$ python3 -q
>>> import numpy as np
>>> import numpy.linalg as la
>>> np.set_printoptions(precision=1, suppress=True, linewidth=200)
>>> data = np.loadtxt("w.csv", delimiter=",")
>>> print(data)
[[  4.   2.]
 [-16.  -8.]]
>>> # row 1 dominates
>>> rng = np.random.default_rng(95)
>>> labels = rng.permutation(2)
>>> labels
array([0, 1])
>>> M2 = data[labels][:, labels]
>>> np.allclose(M2, data)
True
>>> np.trace(M2)
np.float64(-4.0)
>>> M2
array([[  4.,   2.],
       [-16.,  -8.]])
>>> la.cond(data) > 100
np.True_
>>> np.round(la.norm(data, 2) / la.norm(data), 1)
np.float64(1.0)
>>> [round(float(x), 1) for x in la.svd(data, compute_uv=False)[:3]]
[18.4, 0.0]
>>> np.argsort(-la.norm(data, axis=0).round(6), kind="stable")[:3]
array([0, 1])
>>> rank = la.matrix_rank(data)
>>> rank
np.int64(1)
>>> ns = la.svd(data)[2][rank:].T
>>> np.round(data @ ns, 1) + 0
array([[0.],
       [0.]])
>>> print([int(la.matrix_rank(data[:, :j + 1])) for j in range(2)])
[1, 1]
>>> la.matrix_rank(data.T @ data), la.matrix_rank(data @ data.T)
(np.int64(1), np.int64(1))
>>> print(ns[:, 0] / ns[np.abs(ns[:, 0]).round(6).argmax(), 0])
[-0.5  1. ]
>>> ns @ ns.T
array([[ 0.2, -0.4],
       [-0.4,  0.8]])
>>> m1 = np.array([[0.2, -0.9, -0.4],
...     [1.3, -0.2, -1.4],
...     [0.5, -1.8, 0.2],
...     [0.4, 0.5, -0.8],
...     [-1.4, 0.2, -1.8],
...     [0.4, 0.7, 0.5],
...     [1.1, 0.2, 1.6],
...     [-0.5, -0.3, -0.3],
...     [3.3, -1.6, -2.6],
...     [-0.9, 0.5, -0.8],
...     [1.1, -1.2, -1.4],
...     [-1.1, -1.4, 1.5],
...     [-1.1, -1.6, -0.3],
...     [-1.7, 0.8, 0.5],
...     [0.5, -1.4, 1.8],
...     [-1.6, 0.6, -0.2],
...     [0.8, -0.4, 1.0],
...     [-0.3, 0.5, 0.4],
...     [0.8, 0.1, 1.4]])
>>> m1[3] *= 5
>>> m1
array([[ 0.2, -0.9, -0.4],
       [ 1.3, -0.2, -1.4],
       [ 0.5, -1.8,  0.2],
       [ 2. ,  2.5, -4. ],
       [-1.4,  0.2, -1.8],
       [ 0.4,  0.7,  0.5],
       [ 1.1,  0.2,  1.6],
       [-0.5, -0.3, -0.3],
       [ 3.3, -1.6, -2.6],
       [-0.9,  0.5, -0.8],
       [ 1.1, -1.2, -1.4],
       [-1.1, -1.4,  1.5],
       [-1.1, -1.6, -0.3],
       [-1.7,  0.8,  0.5],
       [ 0.5, -1.4,  1.8],
       [-1.6,  0.6, -0.2],
       [ 0.8, -0.4,  1. ],
       [-0.3,  0.5,  0.4],
       [ 0.8,  0.1,  1.4]])
>>> vec = np.array([2, 4, -9])
>>> y = m1 @ vec
>>> y
array([  0.4,  14.4,  -8. ,  50. ,  14.2,  -0.9, -11.4,   0.5,  23.6,   7.4,  10. , -21.3,  -5.9,  -4.7, -20.8,   1. ,  -9. ,  -2.2, -10.6])
>>> la.solve(m1.T @ m1, m1.T @ y)
array([ 2.,  4., -9.])
>>> la.lstsq(m1, y)[0]
array([ 2.,  4., -9.])
>>> print(np.round(la.pinv(m1) @ m1, 1) + 0)
[[1. 0. 0.]
 [0. 1. 0.]
 [0. 0. 1.]]
>>> y = y + 0.3 * rng.normal(size=19)
>>> y
array([  0.3,  15. ,  -8. ,  49.8,  14.6,  -0.6, -11.3,   0.7,  23.3,   7.4,  10. , -22.1,  -5.6,  -4.5, -20.7,   1.3,  -9.2,  -2.1, -10.8])
>>> coef, *_ = la.lstsq(m1, y)
>>> coef
array([ 1.9,  4. , -9.1])
>>> round(float(la.norm(y - m1 @ coef)), 1)
1.3
>>> coef.round()
array([ 2.,  4., -9.])
>>> np.round(m1.T @ (y - m1 @ coef), 1) + 0
array([0., 0., 0.])
>>> [round(float(la.norm(la.solve(m1.T @ m1 + lam * np.eye(3), m1.T @ y))), 2) for lam in (0, 1, 10, 100)]
[10.09, 9.88, 8.34, 3.32]
